>>> import numpy as np
>>> import numpy.linalg as la
>>> np.set_printoptions(suppress=True, linewidth=120)
>>> m1 = np.load("layer3.npy")
>>> print(m1)
[[ 5  6  7  8  9]
 [10 11 12 13 14]
 [15 16 17 18 19]]
>>> # rank 2
>>> Uu, sigma, Vh = la.svd(m1)
>>> evecs = Vh[:(sigma > 1e-8).sum()]
>>> rng = np.random.default_rng(86045)
>>> vec = m1[2] + 2 * m1[1] + rng.integers(2) * np.eye(5)[3]
>>> print(vec)
[35. 38. 41. 44. 47.]
>>> print(np.allclose(evecs.T @ evecs @ vec, vec))
True
>>> print(la.matrix_rank(np.vstack([m1, vec])))
2
>>> print(np.round(np.diag(evecs.T @ evecs), 3))
[0.6 0.3 0.2 0.3 0.6]
>>> print(np.round(evecs.T @ evecs, 3) + 0)
[[ 0.6  0.4  0.2  0.  -0.2]
 [ 0.4  0.3  0.2  0.1  0. ]
 [ 0.2  0.2  0.2  0.2  0.2]
 [ 0.   0.1  0.2  0.3  0.4]
 [-0.2  0.   0.2  0.4  0.6]]
>>> X = np.load("test6.npy")
>>> print(X)
[[ 9 -6  6 -6 -6]
 [-6  8 -6  0  2]
 [ 6 -6  5 -2 -3]
 [-6  0 -2  8  6]
 [-6  2 -3  6  5]]
>>> # equal to its transpose
>>> print(np.unique(X.round(6), axis=0).shape)
(5, 5)
>>> print(np.allclose(X[:-1].T @ la.lstsq(X[:-1].T, X[-1])[0], X[-1]))
True
>>> print(np.abs(np.diag(la.qr(X)[1])) > 1e-9)
[ True  True False False False]
>>> print(round(np.trace(la.pinv(X) @ X), 3))
2.0
>>> print(la.lstsq(X[:-1].T, X[-1])[2])
2
>>> vec = np.array([6, 5, 3, 4, 7])
>>> a = np.maximum(X @ vec, 0)
>>> print(np.flatnonzero(a > 1e-9))
[3 4]
>>> print(a)
[ 0  0  0 32 24]
>>> print(np.maximum(X @ vec, 0) - np.maximum(-X @ vec, 0))
[-24   0  -8  32  24]
>>> feats = np.load("x.npy")
>>> print(feats)
[[-3 -1 -6]
 [-3 -1 -6]
 [ 1  3 -2]
 [ 3  5  0]]
>>> vec = np.array([-9, -2, -2])
>>> a = np.maximum(feats @ vec, 0)
>>> print(a)
[41 41  0  0]
>>> print(np.maximum(feats @ (3 * vec), 0))
[123 123   0   0]
>>> print([round(float(x), 3) for x in la.svd(feats, compute_uv=False)[:3]])
[9.91, 6.464, 0.0]
>>> J = np.array([[0, 2, 3, 3, 4], [1, 4, 1, 0, 4], [2, 5, 3, 4, 5], [0, 3, 3, 3, 0]])
>>> J[:, 1] = -3 * J[:, 3]
>>> print(J)
[[  0  -9   3   3   4]
 [  1   0   1   0   4]
 [  2 -12   3   4   5]
 [  0  -9   3   3   0]]
>>> th = np.radians(120)
>>> r_ = np.eye(5)
>>> r_[1, 1] = r_[0, 0] = np.cos(th)
>>> r_[1, 0], r_[0, 1] = -np.sin(th), np.sin(th)
>>> print(r_.round(3))
[[-0.5    0.866  0.     0.     0.   ]
 [-0.866 -0.5    0.     0.     0.   ]
 [ 0.     0.     1.     0.     0.   ]
 [ 0.     0.     0.     1.     0.   ]
 [ 0.     0.     0.     0.     1.   ]]
>>> B = J @ r_.T
>>> print(np.allclose(J @ J.T, B @ B.T))
True
>>> print(np.round(np.abs(B - J).max(axis=0), 3))
[13.392 16.268  0.     0.     0.   ]
>>> print(np.round(la.svd(J, compute_uv=False), 3), np.round(la.svd(B, compute_uv=False), 3))
[20.036  5.089  1.435  0.778] [20.036  5.089  1.435  0.778]
>>> print(B.round(3))
[[ -7.794   4.5     3.      3.      4.   ]
 [ -0.5    -0.866   1.      0.      4.   ]
 [-11.392   4.268   3.      4.      5.   ]
 [ -7.794   4.5     3.      3.      0.   ]]
>>> print(round(float(la.det(r_)), 3), round(float(np.trace(r_)), 3))
1.0 2.0
>>> print(np.allclose(la.norm(J, axis=1), la.norm(B, axis=1)))
True
